>>> import numpy as np
>>> import numpy.linalg as la
>>> np.set_printoptions(precision=2, suppress=True, linewidth=160)
>>> def rnd(a):
...     return np.round(a, 2) + 0
... 
>>> arr = np.load("mat.npy")
>>> arr
array([[ 0.,  5.,  0.,  0.,  0.,  0.,  0.,  0.,  0.,  0.,  0.,  0.],
       [ 5.,  1.,  5.,  0.,  0.,  0.,  0.,  0.,  0.,  0.,  0.,  0.],
       [ 0.,  5.,  8.,  5.,  0.,  0.,  0.,  0.,  0.,  0.,  0.,  0.],
       [ 0.,  0.,  5.,  1.,  5.,  0.,  0.,  0.,  0.,  0.,  0.,  0.],
       [ 0.,  0.,  0.,  5., -3.,  5.,  0.,  0.,  0.,  0.,  0.,  0.],
       [ 0.,  0.,  0.,  0.,  5.,  6.,  5.,  0.,  0.,  0.,  0.,  0.],
       [ 0.,  0.,  0.,  0.,  0.,  5.,  1.,  5.,  0.,  0.,  0.,  0.],
       [ 0.,  0.,  0.,  0.,  0.,  0.,  5., -2.,  5.,  0.,  0.,  0.],
       [ 0.,  0.,  0.,  0.,  0.,  0.,  0.,  5.,  9.,  5.,  0.,  0.],
       [ 0.,  0.,  0.,  0.,  0.,  0.,  0.,  0.,  5.,  5.,  5.,  0.],
       [ 0.,  0.,  0.,  0.,  0.,  0.,  0.,  0.,  0.,  5., -3.,  5.],
       [ 0.,  0.,  0.,  0.,  0.,  0.,  0.,  0.,  0.,  0.,  5.,  7.]])
>>> rnd(np.sort(np.abs(la.eigvals(arr))))
array([ 0.28,  1.87,  4.22,  5.09,  5.4 ,  6.64,  7.49,  8.78,  9.28, 10.87, 13.03, 14.22])
>>> np.allclose(arr, arr.T)
True
>>> arr.inv()
Traceback (most recent call last):
  File "<python-input-8>", line 1, in <module>
    arr.inv()
    ^^^^^^^
AttributeError: 'numpy.ndarray' object has no attribute 'inv'
>>> rnd(la.matrix_power(arr, 4))
array([[ 1275.,  1505.,  3700.,  1250.,   625.,     0.,     0.,     0.,     0.,     0.,     0.,     0.],
       [ 1505.,  5276.,  8675.,  4575.,   875.,   625.,     0.,     0.,     0.,     0.,     0.,     0.],
       [ 3700.,  8675., 18296.,  8300.,  3875.,  1500.,   625.,     0.,     0.,     0.,     0.,     0.],
       [ 1250.,  4575.,  8300.,  5976.,   400.,  3275.,   625.,   625.,     0.,     0.,     0.,     0.],
       [  625.,   875.,  3875.,   400.,  5056.,  2800.,  3275.,   250.,   625.,     0.,     0.,     0.],
       [    0.,   625.,  1500.,  3275.,  2800., 10096.,  5045.,  3325.,  1750.,   625.,     0.,     0.],
       [    0.,     0.,   625.,   625.,  3275.,  5045.,  5101.,  1225.,  4375.,  1625.,   625.,     0.],
       [    0.,     0.,     0.,   625.,   250.,  3325.,  1225.,  5416.,  8100.,  5675.,  1125.,   625.],
       [    0.,     0.,     0.,     0.,   625.,  1750.,  4375.,  8100., 24536., 15545.,  5450.,  2250.],
       [    0.,     0.,     0.,     0.,     0.,   625.,  1625.,  5675., 15545., 11875.,  3590.,  3925.],
       [    0.,     0.,     0.,     0.,     0.,     0.,   625.,  1125.,  5450.,  3590.,  4606.,  2910.],
       [    0.,     0.,     0.,     0.,     0.,     0.,     0.,   625.,  2250.,  3925.,  2910.,  6501.]])
